% ipython --no-banner

In [1]: import numpy as np

In [2]: import numpy.linalg as la

In [3]: np.set_printoptions(precision=3, suppress=True, linewidth=140, floatmode="fixed")

In [4]: rd = lambda a: np.round(a, 3) + 0

In [5]: Q, _ = la.qr(np.array([[-1.4, -0.8, -1.2, 0.6, -0.5, -1.2, 0.1],
   ...:     [-0.1, -0.3, -1.3, -0.2, -0.5, -0.5, -0.3],
   ...:     [-0.4, 1.3, 0.7, 1.1, -0.5, 0.7, 0.5],
   ...:     [2.0, 0.1, -0.9, -1.6, 1.4, -0.2, 0.8],
   ...:     [0.0, -0.9, 0.0, 1.2, -3.6, 0.8, -1.1],
   ...:     [1.6, -0.7, 1.2, -0.1, -0.5, 0.2, -0.5],
   ...:     [0.6, 0.8, 0.5, 0.4, 1.0, -0.2, -0.8],
   ...:     [-1.1, 0.4, 0.6, 0.6, 1.2, 0.7, 1.1],
   ...:     [0.6, 0.6, -1.2, 0.4, 1.5, -0.5, 0.1]]))

In [6]: F = Q @ Q.T

In [7]: rd(F)
Out[7]: 
array([[ 0.902,  0.069,  0.023, -0.143, -0.090,  0.078, -0.174, -0.070,  0.114],
       [ 0.069,  0.296, -0.147,  0.077,  0.145, -0.298, -0.044, -0.221,  0.123],
       [ 0.023, -0.147,  0.968,  0.028,  0.037, -0.067,  0.007, -0.038,  0.014],
       [-0.143,  0.077,  0.028,  0.789, -0.129,  0.105, -0.261, -0.112,  0.175],
       [-0.090,  0.145,  0.037, -0.129,  0.907,  0.102, -0.139, -0.030,  0.079],
       [ 0.078, -0.298, -0.067,  0.105,  0.102,  0.848,  0.077, -0.045, -0.016],
       [-0.174, -0.044,  0.007, -0.261, -0.139,  0.077,  0.647, -0.193,  0.255],
       [-0.070, -0.221, -0.038, -0.112, -0.030, -0.045, -0.193,  0.839,  0.165],
       [ 0.114,  0.123,  0.014,  0.175,  0.079, -0.016,  0.255,  0.165,  0.804]])

In [8]: # projection: eigenvalues are 0 or 1

In [9]: [round(float(x), 3) for x in la.svd(F, compute_uv=False)[:3]]
Out[9]: [1.0, 1.0, 1.0]

In [10]: la.cond(F) > 100
Out[10]: np.True_

In [11]: np.argsort(-la.norm(F, axis=0).round(6), kind="stable")[:3]
Out[11]: array([2, 4, 0])

In [12]: rng = np.random.default_rng(385962)

In [13]: z = rng.permutation(9)

In [14]: z
Out[14]: array([7, 3, 2, 0, 6, 1, 4, 5, 8])

In [15]: out = F[z][:, z]

In [16]: rd(np.diag(out))
Out[16]: array([0.839, 0.789, 0.968, 0.902, 0.647, 0.296, 0.907, 0.848, 0.804])

In [17]: print(rd(np.sort(np.abs(la.eigvals(out)))))
[0.000 0.000 1.000 1.000 1.000 1.000 1.000 1.000 1.000]

In [18]: rd(la.det(out)), rd(la.det(F[z]))
Out[18]: (np.float64(0.0), np.float64(0.0))

In [19]: vec = np.array([2, -1, -1, -1, -1, -2, 2, 1, -2])

In [20]: rd(np.einsum("ij,j->i", F, vec))
Out[20]: array([ 1.143, -0.190, -0.761, -2.248, -1.813, -1.241,  0.525,  0.472, -1.064])

In [21]: rd(F @ np.ones(9))
Out[21]: array([0.709, 0.000, 0.826, 0.529, 0.883, 0.785, 0.174, 0.295, 1.714])

In [22]: np.sign((F @ vec).round(6))
Out[22]: array([ 1.000, -1.000, -1.000, -1.000, -1.000, -1.000,  1.000,  1.000, -1.000])

In [23]: la.norm(F @ vec) <= la.norm(F, 2) * la.norm(vec) + 1e-9
Out[23]: np.True_

In [24]: (F @ vec).argmax()
Out[24]: np.int64(0)

In [25]: rd((F * vec).sum(axis=1))
Out[25]: array([ 1.143, -0.190, -0.761, -2.248, -1.813, -1.241,  0.525,  0.472, -1.064])
